$ python -q
>>> import numpy as np
>>> from numpy import linalg as LA
>>> np.set_printoptions(precision=3, suppress=True, linewidth=120)
>>> feats = np.loadtxt("w.csv", delimiter=",")
>>> feats
array([[0.667, 0.   , 0.333, 0.   , 0.   ],
       [0.   , 0.5  , 0.5  , 0.   , 0.   ],
       [0.   , 0.   , 1.   , 0.   , 0.   ],
       [0.25 , 0.25 , 0.   , 0.25 , 0.25 ],
       [0.   , 0.   , 0.5  , 0.   , 0.5  ]])
>>> # a transition matrix
>>> rng = np.random.default_rng(6744)
>>> idx = rng.permutation(5)
>>> M2 = feats[:, idx] * rng.choice([-1, 1], 5)
>>> M2
array([[ 0.   , -0.333, -0.   , -0.667, -0.   ],
       [ 0.   , -0.5  , -0.5  , -0.   , -0.   ],
       [ 0.   , -1.   , -0.   , -0.   , -0.   ],
       [ 0.25 , -0.   , -0.25 , -0.25 , -0.25 ],
       [ 0.   , -0.5  , -0.   , -0.   , -0.5  ]])
>>> Uu, _, VT = LA.svd(feats.T @ M2)
>>> idx
array([3, 2, 1, 0, 4])
>>> np.round(Uu @ VT, 3) + 0
array([[ 0.,  0.,  0., -1.,  0.],
       [ 0.,  0., -1.,  0.,  0.],
       [ 0., -1.,  0.,  0.,  0.],
       [ 1.,  0.,  0.,  0.,  0.],
       [ 0.,  0.,  0.,  0., -1.]])
>>> def softmax(z):
...     e = np.exp(z - z.max(axis=-1, keepdims=True))
...     return e / e.sum(axis=-1, keepdims=True)
... 
>>> softmax(M2[4])
array([0.237, 0.144, 0.237, 0.237, 0.144])
>>> softmax(M2).sum(axis=1)
array([1., 1., 1., 1., 1.])
>>> softmax(10 * M2[4])
array([0.332, 0.002, 0.332, 0.332, 0.002])
>>> S = M2 @ M2.T / np.sqrt(5)
>>> softmax(S).round(6).argmax(axis=1)
array([0, 1, 2, 3, 2])
>>> softmax(S)[4] @ M2
array([ 0.046, -0.486, -0.143, -0.171, -0.155])
>>> f = np.array([9, -1, 7]) + 0.5
>>> K = np.eye(3) - 2 * np.outer(f, f) / (f @ f)
>>> K
array([[-0.23 ,  0.065, -0.971],
       [ 0.065,  0.997,  0.051],
       [-0.971,  0.051,  0.233]])
>>> # equal to its transpose
>>> [round(float(LA.det(K[:i, :i])), 2) + 0 for i in range(1, 4)]
[-0.23, -0.23, -1.0]
>>> round(float(LA.eigvalsh(K).min()), 3)
-1.0
